>>> import numpy as np
>>> np.set_printoptions(suppress=True, linewidth=120)
>>> tidy = lambda a: np.round(a, 2) + 0
>>> B = np.array([[1, 0], [1, 3]])
>>> cent = np.array([[-2, -1, 0], [0, 2, 1], [-3, 1, -2]])
>>> M = np.kron(B, cent)
>>> M
array([[-2, -1,  0,  0,  0,  0],
       [ 0,  2,  1,  0,  0,  0],
       [-3,  1, -2,  0,  0,  0],
       [-2, -1,  0, -6, -3,  0],
       [ 0,  2,  1,  0,  6,  3],
       [-3,  1, -2, -9,  3, -6]])
>>> x = np.array([2, -2, -3, -1, 1, -3])
>>> rhs = M @ x
>>> rhs
array([ -2,  -7,  -2,   1, -10,  28])
>>> tidy(np.linalg.solve(M, M[:, 3]))
array([0., 0., 0., 1., 0., 0.])
>>> tidy(np.linalg.solve(M, 2 * rhs))
array([ 4., -4., -6., -2.,  2., -6.])
>>> tidy(np.linalg.solve(M, rhs + M[:, 1]))
array([ 2., -1., -3., -1.,  1., -3.])
>>> tidy(np.linalg.solve(M.T, M[1]))
array([0., 1., 0., 0., 0., 0.])
>>> rng = np.random.default_rng(6)
>>> lab = rng.permutation(6)
>>> lab
array([2, 3, 0, 5, 4, 1])
>>> B = M[lab][:, lab]
>>> np.allclose(B, M)
False
>>> B
array([[-2,  0, -3,  0,  0,  1],
       [ 0, -6, -2,  0, -3, -1],
       [ 0,  0, -2,  0,  0, -1],
       [-2, -9, -3, -6,  3,  1],
       [ 1,  0,  0,  3,  6,  2],
       [ 1,  0,  0,  0,  0,  2]])
>>> tidy(np.linalg.det(B)), tidy(np.linalg.det(M[lab]))
(np.float64(4563.0), np.float64(-4563.0))
>>> np.trace(B)
np.int64(-8)
>>> B = np.array([[0, -2, 0, 2, 2, 2],
...     [1, -2, 0, 1, -2, 0],
...     [-2, -2, -1, -2, -1, -1],
...     [2, -2, 2, 0, -2, 2],
...     [-1, 2, 0, -2, 2, -1],
...     [1, 2, 2, 1, 1, 2]])
>>> arr = np.triu(B, 1)
>>> arr
array([[ 0, -2,  0,  2,  2,  2],
       [ 0,  0,  0,  1, -2,  0],
       [ 0,  0,  0, -2, -1, -1],
       [ 0,  0,  0,  0, -2,  2],
       [ 0,  0,  0,  0,  0, -1],
       [ 0,  0,  0,  0,  0,  0]])
>>> W = np.array([[-2, 0, 3, 2, -3],
...     [-2, 3, 0, -1, -1],
...     [-1, 0, -1, -1, 2],
...     [1, -1, 3, 2, 3],
...     [2, 0, -1, -1, -3],
...     [-1, 3, -2, -1, 0]])
>>> b = np.array([1, -2, 1, -2, 1])
>>> H = np.maximum(arr @ W + b, 0)
>>> tidy((H > 0).mean(axis=0))
array([0.5 , 0.17, 0.67, 0.17, 0.83])
>>> H
array([[ 9,  0,  1,  0,  3],
       [ 0,  0,  6,  2, 10],
       [ 0,  0,  0,  0,  0],
       [ 0,  4,  0,  0,  7],
       [ 2,  0,  3,  0,  1],
       [ 1,  0,  1,  0,  1]])
>>> (H > 0).astype(int)
array([[1, 0, 1, 0, 1],
       [0, 0, 1, 1, 1],
       [0, 0, 0, 0, 0],
       [0, 1, 0, 0, 1],
       [1, 0, 1, 0, 1],
       [1, 0, 1, 0, 1]])
>>> cent = np.array([[2, 2, 1], [1, -1, 0], [-1, -1, -2], [-2, 1, 2], [0, -2, -2]])
>>> (H @ cent).round(6).argmax(axis=1)
array([0, 0, 0, 0, 0, 0])
>>> W @ cent
array([[-11,   1,   2],
       [  1,  -6,  -2],
       [  1,  -6,  -5],
       [ -6,  -4,  -7],
       [  7,  10,   8],
       [  5,  -4,   1]])
>>> B = np.linalg.inv(M)
>>> tidy(np.linalg.det(M) * np.linalg.det(B))
np.float64(1.0)
>>> tidy(B)
array([[-0.38, -0.15, -0.08,  0.  ,  0.  ,  0.  ],
       [-0.23,  0.31,  0.15,  0.  ,  0.  ,  0.  ],
       [ 0.46,  0.38, -0.31,  0.  ,  0.  ,  0.  ],
       [ 0.13,  0.05,  0.03, -0.13, -0.05, -0.03],
       [ 0.08, -0.1 , -0.05, -0.08,  0.1 ,  0.05],
       [-0.15, -0.13,  0.1 ,  0.15,  0.13, -0.1 ]])
>>> tidy(np.linalg.slogdet(M)[0])
np.float64(1.0)
>>> tidy(M @ B)
array([[1., 0., 0., 0., 0., 0.],
       [0., 1., 0., 0., 0., 0.],
       [0., 0., 1., 0., 0., 0.],
       [0., 0., 0., 1., 0., 0.],
       [0., 0., 0., 0., 1., 0.],
       [0., 0., 0., 0., 0., 1.]])
>>> np.allclose(B, M.T)
False
>>> W0 = np.load("out4.npy")
>>> W0
array([[  2,   4,   5,   7,   9,   3,   4],
       [ -4,  -6,  -8, -10, -12,  -4,  -6],
       [ -2,  -1,  -2,  -1,   0,   0,  -1],
       [ -2,   0,  -1,   1,   3,   1,   0],
       [  0,   1,   1,   2,   3,   1,   1],
       [  0,   0,   0,   0,   0,   0,   0],
       [  2,   4,   5,   7,   9,   3,   4]])
>>> tidy(np.linalg.det(W0))
np.float64(0.0)
>>> np.linalg.matrix_power(W0, 2)
array([[-28,   4, -10,  22,  54,  18,   4],
       [ 40,  -8,  12, -36, -84, -28,  -8],
       [  4,  -4,  -2, -10, -18,  -6,  -4],
       [ -4,  -4,  -6,  -6,  -6,  -2,  -4],
       [ -8,   0,  -4,   4,  12,   4,   0],
       [  0,   0,   0,   0,   0,   0,   0],
       [-28,   4, -10,  22,  54,  18,   4]])
>>> W0 @ W0
array([[-28,   4, -10,  22,  54,  18,   4],
       [ 40,  -8,  12, -36, -84, -28,  -8],
       [  4,  -4,  -2, -10, -18,  -6,  -4],
       [ -4,  -4,  -6,  -6,  -6,  -2,  -4],
       [ -8,   0,  -4,   4,  12,   4,   0],
       [  0,   0,   0,   0,   0,   0,   0],
       [-28,   4, -10,  22,  54,  18,   4]])
>>> (W0 + W0.T) / 2
array([[ 2. ,  0. ,  1.5,  2.5,  4.5,  1.5,  3. ],
       [ 0. , -6. , -4.5, -5. , -5.5, -2. , -1. ],
       [ 1.5, -4.5, -2. , -1. ,  0.5,  0. ,  2. ],
       [ 2.5, -5. , -1. ,  1. ,  2.5,  0.5,  3.5],
       [ 4.5, -5.5,  0.5,  2.5,  3. ,  0.5,  5. ],
       [ 1.5, -2. ,  0. ,  0.5,  0.5,  0. ,  1.5],
       [ 3. , -1. ,  2. ,  3.5,  5. ,  1.5,  4. ]])
>>> W0.inv()
Traceback (most recent call last):
  File "<python-input-46>", line 1, in <module>
    W0.inv()
    ^^^^^^
AttributeError: 'numpy.ndarray' object has no attribute 'inv'
>>> tidy(np.trace(np.linalg.pinv(W0) @ W0))
np.float64(2.0)
>>> tidy(W0 @ np.linalg.pinv(W0) @ W0)
array([[  2.,   4.,   5.,   7.,   9.,   3.,   4.],
       [ -4.,  -6.,  -8., -10., -12.,  -4.,  -6.],
       [ -2.,  -1.,  -2.,  -1.,   0.,   0.,  -1.],
       [ -2.,   0.,  -1.,   1.,   3.,   1.,   0.],
       [  0.,   1.,   1.,   2.,   3.,   1.,   1.],
       [  0.,   0.,   0.,   0.,   0.,   0.,   0.],
       [  2.,   4.,   5.,   7.,   9.,   3.,   4.]])
>>> r0 = np.array([2, -1, -1])
>>> np.correlate(W0[6], W0[0], "full")
array([  8,  22,  50,  93, 140, 165, 200, 165, 140,  93,  50,  22,   8])
>>> np.convolve(W0[6], r0)
array([  4,   6,   4,   5,   6, -10,  -4,  -7,  -4])
>>> np.polyval(r0, W0[6])
array([  5,  27,  44,  90, 152,  14,  27])
>>> rk = np.linalg.matrix_rank(W0)
>>> rk
np.int64(2)
>>> N = np.linalg.svd(W0)[2][rk:].T
>>> np.allclose(W0 @ N, 0)
True
>>> [int(np.linalg.matrix_rank(np.delete(W0, i, axis=0))) for i in range(7)]
[2, 2, 2, 2, 2, 2, 2]
>>> [int(np.linalg.matrix_rank(W0[:i])) for i in range(1, len(W0) + 1)]
[1, 2, 2, 2, 2, 2, 2]
>>> U, sigma, Vt = np.linalg.svd(W0, full_matrices=False)
>>> tidy(np.sqrt((sigma ** 2).sum())), tidy(np.linalg.norm(W0))
(np.float64(29.26), np.float64(29.26))
>>> tidy(sigma / sigma[0])
array([1.  , 0.16, 0.  , 0.  , 0.  , 0.  , 0.  ])
>>> tidy(Vt @ Vt.T)
array([[1., 0., 0., 0., 0., 0., 0.],
       [0., 1., 0., 0., 0., 0., 0.],
       [0., 0., 1., 0., 0., 0., 0.],
       [0., 0., 0., 1., 0., 0., 0.],
       [0., 0., 0., 0., 1., 0., 0.],
       [0., 0., 0., 0., 0., 1., 0.],
       [0., 0., 0., 0., 0., 0., 1.]])
>>> tidy(np.abs(Vt[0]))
array([0.17, 0.29, 0.37, 0.49, 0.62, 0.21, 0.29])
>>> tidy(U.T @ U)
array([[1., 0., 0., 0., 0., 0., 0.],
       [0., 1., 0., 0., 0., 0., 0.],
       [0., 0., 1., 0., 0., 0., 0.],
       [0., 0., 0., 1., 0., 0., 0.],
       [0., 0., 0., 0., 1., 0., 0.],
       [0., 0., 0., 0., 0., 1., 0.],
       [0., 0., 0., 0., 0., 0., 1.]])
>>> J = np.loadtxt("data.csv", delimiter=",")
>>> J
array([[5., 0., 0., 0., 0., 0., 0., 0., 6.],
       [0., 0., 0., 0., 0., 0., 0., 0., 0.],
       [0., 0., 0., 0., 0., 2., 0., 4., 0.],
       [0., 0., 0., 0., 1., 0., 7., 5., 0.],
       [0., 7., 0., 9., 0., 0., 0., 3., 0.],
       [0., 0., 8., 0., 0., 7., 0., 0., 0.],
       [9., 0., 9., 0., 9., 0., 8., 0., 0.],
       [0., 0., 0., 7., 0., 5., 0., 0., 0.],
       [0., 0., 1., 9., 2., 7., 8., 0., 0.],
       [0., 2., 0., 6., 0., 0., 0., 0., 0.]])
>>> def softmax(z):
...     e = np.exp(z - z.max(axis=-1, keepdims=True))
...     return e / e.sum(axis=-1, keepdims=True)
... 
>>> tidy(softmax(J).sum(axis=1))
array([1., 1., 1., 1., 1., 1., 1., 1., 1., 1.])
>>> tidy(softmax(10 * J[6]))
array([0.33, 0.  , 0.33, 0.  , 0.33, 0.  , 0.  , 0.  , 0.  ])
>>> scores = J @ J.T / np.sqrt(9)
>>> tidy(softmax(scores)[6] @ J)
array([9., 0., 9., 0., 9., 0., 8., 0., 0.])
>>> x = np.array([5, 1, 0, 2, 1, 1, 4, 4, 0])
>>> h1 = np.maximum(J @ x, 0)
>>> np.flatnonzero(h1 > 1e-9)
array([0, 2, 3, 4, 5, 6, 7, 8, 9])
>>> tidy(np.tanh(J @ x))
array([1., 0., 1., 1., 1., 1., 1., 1., 1., 1.])
>>> proj = J @ np.linalg.solve(J.T @ J, J.T)
>>> tidy(np.diag(proj))
array([1., 0., 1., 1., 1., 1., 1., 1., 1., 1.])
>>> tidy(proj @ J[:, 1])
array([0., 0., 0., 0., 7., 0., 0., 0., 0., 2.])
>>> tidy(np.linalg.eigvalsh(proj))
array([0., 1., 1., 1., 1., 1., 1., 1., 1., 1.])
>>> m1 = np.loadtxt("a.csv", delimiter=",")
>>> m1
array([[0., 0., 2., 0., 0.],
       [0., 0., 0., 0., 3.],
       [2., 0., 0., 0., 0.],
       [0., 0., 0., 1., 0.],
       [0., 1., 0., 0., 0.]])
>>> r0 = np.array([1, 0, 3, 0, 2])
>>> B = m1 + np.outer(r0, np.eye(5)[4])
>>> np.linalg.matrix_rank(B - m1)
np.int64(1)
>>> np.linalg.matrix_rank(np.linalg.inv(B) - np.linalg.inv(m1), tol=1e-8)
np.int64(1)
>>> m1 @ m1
array([[4., 0., 0., 0., 0.],
       [0., 3., 0., 0., 0.],
       [0., 0., 4., 0., 0.],
       [0., 0., 0., 1., 0.],
       [0., 0., 0., 0., 3.]])
>>> tidy(np.linalg.matrix_power(m1, 4))
array([[16.,  0.,  0.,  0.,  0.],
       [ 0.,  9.,  0.,  0.,  0.],
       [ 0.,  0., 16.,  0.,  0.],
       [ 0.,  0.,  0.,  1.,  0.],
       [ 0.,  0.,  0.,  0.,  9.]])
>>> np.allclose(m1 @ m1.T, m1.T @ m1)
False
>>> (m1 - m1.T) / 2
array([[ 0.,  0.,  0.,  0.,  0.],
       [ 0.,  0.,  0.,  0.,  1.],
       [ 0.,  0.,  0.,  0.,  0.],
       [ 0.,  0.,  0.,  0.,  0.],
       [ 0., -1.,  0.,  0.,  0.]])
>>> tidy(np.abs(np.linalg.eigvals(m1)).max())
np.float64(2.0)
>>> tidy(np.linalg.norm(m1, axis=0))
array([2., 1., 2., 1., 3.])
>>> m1.T @ m1
array([[4., 0., 0., 0., 0.],
       [0., 1., 0., 0., 0.],
       [0., 0., 4., 0., 0.],
       [0., 0., 0., 1., 0.],
       [0., 0., 0., 0., 9.]])
>>> tidy(np.linalg.svd(m1, compute_uv=False))
array([3., 2., 2., 1., 1.])
>>> q = m1.astype(float).copy()
>>> for j in range(5):
...     q[:, j] -= q[:, :j] @ (q[:, :j].T @ q[:, j])
...     q[:, j] /= np.linalg.norm(q[:, j])
... 
>>> q.T @ m1
array([[2., 0., 0., 0., 0.],
       [0., 1., 0., 0., 0.],
       [0., 0., 2., 0., 0.],
       [0., 0., 0., 1., 0.],
       [0., 0., 0., 0., 3.]])
>>> E = np.load("layer9.npy")
>>> E
array([[2, 1, 2],
       [0, 0, 0],
       [0, 3, 1],
       [0, 0, 0],
       [0, 0, 0],
       [0, 0, 0],
       [1, 3, 3],
       [2, 1, 2],
       [0, 0, 0],
       [0, 0, 0],
       [2, 1, 2],
       [0, 0, 0],
       [3, 4, 5],
       [1, 3, 3],
       [1, 3, 3],
       [3, 7, 6]])
>>> x = np.array([4, 2, 3])
>>> rhs = E @ x
>>> rhs
array([16,  0,  9,  0,  0,  0, 19, 16,  0,  0, 16,  0, 35, 19, 19, 44])
>>> tidy(np.linalg.lstsq(E, rhs)[0])
array([4., 2., 3.])
>>> try:
...     np.linalg.solve(E, rhs)
... except np.linalg.LinAlgError as e:
...     print(e)
... 
Last 2 dimensions of the array must be square
>>> rhs = rhs + 0.02 * rng.normal(size=16)
>>> tidy(rhs)
array([16.  ,  0.02,  9.03,  0.01,  0.03,  0.01, 19.01, 16.  , -0.02, -0.02, 16.01, -0.01, 35.03, 19.03, 19.04, 44.  ])
>>> b, *_ = np.linalg.lstsq(E, rhs)
>>> tidy(np.linalg.norm(rhs - E @ b))
np.float64(0.06)
>>> tidy(E.T @ (rhs - E @ b))
array([0., 0., 0.])
>>> [round(float(np.linalg.norm(np.linalg.solve(E.T @ E + lam * np.eye(3), E.T @ rhs))), 2) for lam in (0, 1, 10, 100)]
[5.38, 5.19, 4.67, 3.28]
>>> B = m1 / np.sqrt((m1 ** 2).mean(axis=1, keepdims=True))
>>> m1 - m1.mean(axis=1, keepdims=True)
array([[-0.4, -0.4,  1.6, -0.4, -0.4],
       [-0.6, -0.6, -0.6, -0.6,  2.4],
       [ 1.6, -0.4, -0.4, -0.4, -0.4],
       [-0.2, -0.2, -0.2,  0.8, -0.2],
       [-0.2,  0.8, -0.2, -0.2, -0.2]])
>>> tidy(B[0])
array([0.  , 0.  , 2.24, 0.  , 0.  ])
>>> np.linalg.matrix_rank(m1 - m1.mean(axis=1, keepdims=True))
np.int64(4)
>>> np.linalg.matrix_rank(B) == np.linalg.matrix_rank(m1)
np.True_
>>> tidy(np.linalg.norm(B, axis=1))
array([2.24, 2.24, 2.24, 2.24, 2.24])
>>> A = np.load("m.npy")
>>> A
array([[ 1.,  1.,  0.,  0.,  0.,  0.,  0.,  0.,  0.,  0.,  0.],
       [ 3.,  1.,  3.,  0.,  0.,  0.,  0.,  0.,  0.,  0.,  0.],
       [ 3.,  1.,  3.,  0.,  0.,  0.,  0.,  0.,  0.,  0.,  0.],
       [ 0.,  0.,  0., -3.,  3.,  1., -2.,  0., -3., -3.,  1.],
       [ 0.,  0.,  0.,  0.,  1.,  3., -3.,  2., -1.,  1.,  3.],
       [ 0.,  0.,  0., -2.,  1., -2.,  0., -1.,  1., -3., -3.],
       [ 0.,  0.,  0.,  2.,  3., -3.,  1., -2.,  3.,  2., -2.],
       [ 0.,  0.,  0.,  3.,  3.,  3.,  3.,  0., -1.,  3.,  3.],
       [ 0.,  0.,  0.,  1., -1.,  1.,  2.,  2.,  0.,  0.,  0.],
       [ 0.,  0.,  0.,  2., -2.,  2., -1.,  1.,  0., -2., -2.],
       [ 0.,  0.,  0., -1.,  0., -2.,  2.,  1., -1., -3.,  3.]])
>>> A @ A
array([[  4.,   2.,   3.,   0.,   0.,   0.,   0.,   0.,   0.,   0.,   0.],
       [ 15.,   7.,  12.,   0.,   0.,   0.,   0.,   0.,   0.,   0.,   0.],
       [ 15.,   7.,  12.,   0.,   0.,   0.,   0.,   0.,   0.,   0.,   0.],
       [  0.,   0.,   0.,  -7.,  -2.,  -1.,  -6.,   1.,   0.,   8.,  16.],
       [  0.,   0.,   0.,  -8.,   0.,   7.,   3.,   7., -12., -19.,  13.],
       [  0.,   0.,   0.,   5.,  -5.,   3.,  -3.,   0.,   7.,  25.,   1.],
       [  0.,   0.,   0.,   5.,  -4.,  19., -18.,  13.,  -5.,   4.,   2.],
       [  0.,   0.,   0.,  -7.,  19.,  -4., -11.,   1.,  -3., -24.,   0.],
       [  0.,   0.,   0.,   5.,  15.,  -4.,   9.,  -7.,   3.,   3.,  -3.],
       [  0.,   0.,   0., -11.,  10.,  -2.,   2.,  -8.,  -4.,  -3.,  -7.],
       [  0.,   0.,   0.,   4.,  11., -13.,  14.,  -4.,   3.,  13.,  19.]])
>>> tidy(np.sort(np.linalg.eigvals(A).real))
array([-2.81, -2.81, -2.75, -2.75,  0.  ,  0.21,  1.09,  1.09,  1.84,  4.79,  5.1 ])
>>> (A != 0).astype(int)
array([[1, 1, 0, 0, 0, 0, 0, 0, 0, 0, 0],
       [1, 1, 1, 0, 0, 0, 0, 0, 0, 0, 0],
       [1, 1, 1, 0, 0, 0, 0, 0, 0, 0, 0],
       [0, 0, 0, 1, 1, 1, 1, 0, 1, 1, 1],
       [0, 0, 0, 0, 1, 1, 1, 1, 1, 1, 1],
       [0, 0, 0, 1, 1, 1, 0, 1, 1, 1, 1],
       [0, 0, 0, 1, 1, 1, 1, 1, 1, 1, 1],
       [0, 0, 0, 1, 1, 1, 1, 0, 1, 1, 1],
       [0, 0, 0, 1, 1, 1, 1, 1, 0, 0, 0],
       [0, 0, 0, 1, 1, 1, 1, 1, 0, 1, 1],
       [0, 0, 0, 1, 0, 1, 1, 1, 1, 1, 1]])
>>> (np.linalg.matrix_power((A != 0) + (A.T != 0) + np.eye(11), 11) > 0).astype(int)
array([[1, 1, 1, 0, 0, 0, 0, 0, 0, 0, 0],
       [1, 1, 1, 0, 0, 0, 0, 0, 0, 0, 0],
       [1, 1, 1, 0, 0, 0, 0, 0, 0, 0, 0],
       [0, 0, 0, 1, 1, 1, 1, 1, 1, 1, 1],
       [0, 0, 0, 1, 1, 1, 1, 1, 1, 1, 1],
       [0, 0, 0, 1, 1, 1, 1, 1, 1, 1, 1],
       [0, 0, 0, 1, 1, 1, 1, 1, 1, 1, 1],
       [0, 0, 0, 1, 1, 1, 1, 1, 1, 1, 1],
       [0, 0, 0, 1, 1, 1, 1, 1, 1, 1, 1],
       [0, 0, 0, 1, 1, 1, 1, 1, 1, 1, 1],
       [0, 0, 0, 1, 1, 1, 1, 1, 1, 1, 1]])
>>> tidy(np.linalg.det(A))
np.float64(0.0)
